% ipython --no-banner

In [1]: import numpy as np

In [2]: np.set_printoptions(precision=4, suppress=True, linewidth=200)

In [3]: X = np.load("x.npy")

In [4]: X
Out[4]: 
array([[5, 9, 4, 1, 7, 2, 4, 5],
       [9, 5, 9, 4, 1, 7, 2, 4],
       [4, 9, 5, 9, 4, 1, 7, 2],
       [1, 4, 9, 5, 9, 4, 1, 7],
       [7, 1, 4, 9, 5, 9, 4, 1],
       [2, 7, 1, 4, 9, 5, 9, 4],
       [4, 2, 7, 1, 4, 9, 5, 9],
       [5, 4, 2, 7, 1, 4, 9, 5]])

In [5]: # symmetric

In [6]: q, r_ = np.linalg.qr(X)

In [7]: np.trace(q @ q.T)
Out[7]: np.float64(8.0)

In [8]: round(float(abs(r_[0, 0])), 4), round(np.linalg.norm(X[:, 0]), 4)
Out[8]: (14.7309, np.float64(14.7309))

In [9]: print(q @ r_)
[[5. 9. 4. 1. 7. 2. 4. 5.]
 [9. 5. 9. 4. 1. 7. 2. 4.]
 [4. 9. 5. 9. 4. 1. 7. 2.]
 [1. 4. 9. 5. 9. 4. 1. 7.]
 [7. 1. 4. 9. 5. 9. 4. 1.]
 [2. 7. 1. 4. 9. 5. 9. 4.]
 [4. 2. 7. 1. 4. 9. 5. 9.]
 [5. 4. 2. 7. 1. 4. 9. 5.]]

In [10]: q.shape, r_.shape
Out[10]: ((8, 8), (8, 8))

In [11]: M2 = np.array([[2, 4, 0, 5, 3, 4],
    ...:     [4, 0, 1, 3, 1, 3],
    ...:     [3, 0, 3, 5, 0, 5],
    ...:     [0, 2, 1, 1, 1, 2],
    ...:     [4, 1, 4, 0, 1, 1],
    ...:     [4, 5, 3, 4, 5, 2]])

In [12]: K = M2 - M2.T

In [13]: print(K)
[[ 0  0 -3  5 -1  0]
 [ 0  0  1  1  0 -2]
 [ 3 -1  0  4 -4  2]
 [-5 -1 -4  0  1 -2]
 [ 1  0  4 -1  0 -4]
 [ 0  2 -2  2  4  0]]

In [14]: x0 = np.array([3, 2, 0, -1, -2, 0])

In [15]: round(float(np.linalg.det(K)), 4)
Out[15]: 100.0

In [16]: x0 @ K @ x0
Out[16]: np.int64(0)

In [17]: np.linalg.svd(K, compute_uv=False)
Out[17]: array([8.6039, 8.6039, 4.8905, 4.8905, 0.2377, 0.2377])

In [18]: q = np.linalg.solve(np.eye(6) - K, np.eye(6) + K)

In [19]: np.round(q @ q.T, 4) + 0
Out[19]: 
array([[1., 0., 0., 0., 0., 0.],
       [0., 1., 0., 0., 0., 0.],
       [0., 0., 1., 0., 0., 0.],
       [0., 0., 0., 1., 0., 0.],
       [0., 0., 0., 0., 1., 0.],
       [0., 0., 0., 0., 0., 1.]])

In [20]: round(float(np.linalg.det(q)), 4)
Out[20]: 1.0

In [21]: M2 = np.linalg.inv(K)

In [22]: np.round(np.linalg.det(K) * M2, 4) + 0
Out[22]: 
array([[   0., -220.,   60.,   40.,  120.,   50.],
       [ 220.,    0., -220., -140.,  -40., -130.],
       [ -60.,  220.,    0.,  -20., -100.,  -10.],
       [ -40.,  140.,   20.,    0.,  -60.,   10.],
       [-120.,   40.,  100.,   60.,    0.,   80.],
       [ -50.,  130.,   10.,  -10.,  -80.,    0.]])

In [23]: round(np.linalg.slogdet(K)[0], 4)
Out[23]: np.float64(1.0)

In [24]: round(np.linalg.cond(K), 4)
Out[24]: np.float64(36.2025)

In [25]: print(np.round(K @ M2, 4) + 0)
[[1. 0. 0. 0. 0. 0.]
 [0. 1. 0. 0. 0. 0.]
 [0. 0. 1. 0. 0. 0.]
 [0. 0. 0. 1. 0. 0.]
 [0. 0. 0. 0. 1. 0.]
 [0. 0. 0. 0. 0. 1.]]

In [26]: M2.round(4) + 0
Out[26]: 
array([[ 0. , -2.2,  0.6,  0.4,  1.2,  0.5],
       [ 2.2,  0. , -2.2, -1.4, -0.4, -1.3],
       [-0.6,  2.2,  0. , -0.2, -1. , -0.1],
       [-0.4,  1.4,  0.2,  0. , -0.6,  0.1],
       [-1.2,  0.4,  1. ,  0.6,  0. ,  0.8],
       [-0.5,  1.3,  0.1, -0.1, -0.8,  0. ]])

In [27]: np.round(np.linalg.inv(M2), 4) + 0
Out[27]: 
array([[ 0.,  0., -3.,  5., -1.,  0.],
       [ 0.,  0.,  1.,  1.,  0., -2.],
       [ 3., -1.,  0.,  4., -4.,  2.],
       [-5., -1., -4.,  0.,  1., -2.],
       [ 1.,  0.,  4., -1.,  0., -4.],
       [ 0.,  2., -2.,  2.,  4.,  0.]])

In [28]: (np.abs(M2) > 1e-9).astype(int)
Out[28]: 
array([[0, 1, 1, 1, 1, 1],
       [1, 0, 1, 1, 1, 1],
       [1, 1, 0, 1, 1, 1],
       [1, 1, 1, 0, 1, 1],
       [1, 1, 1, 1, 0, 1],
       [1, 1, 1, 1, 1, 0]])
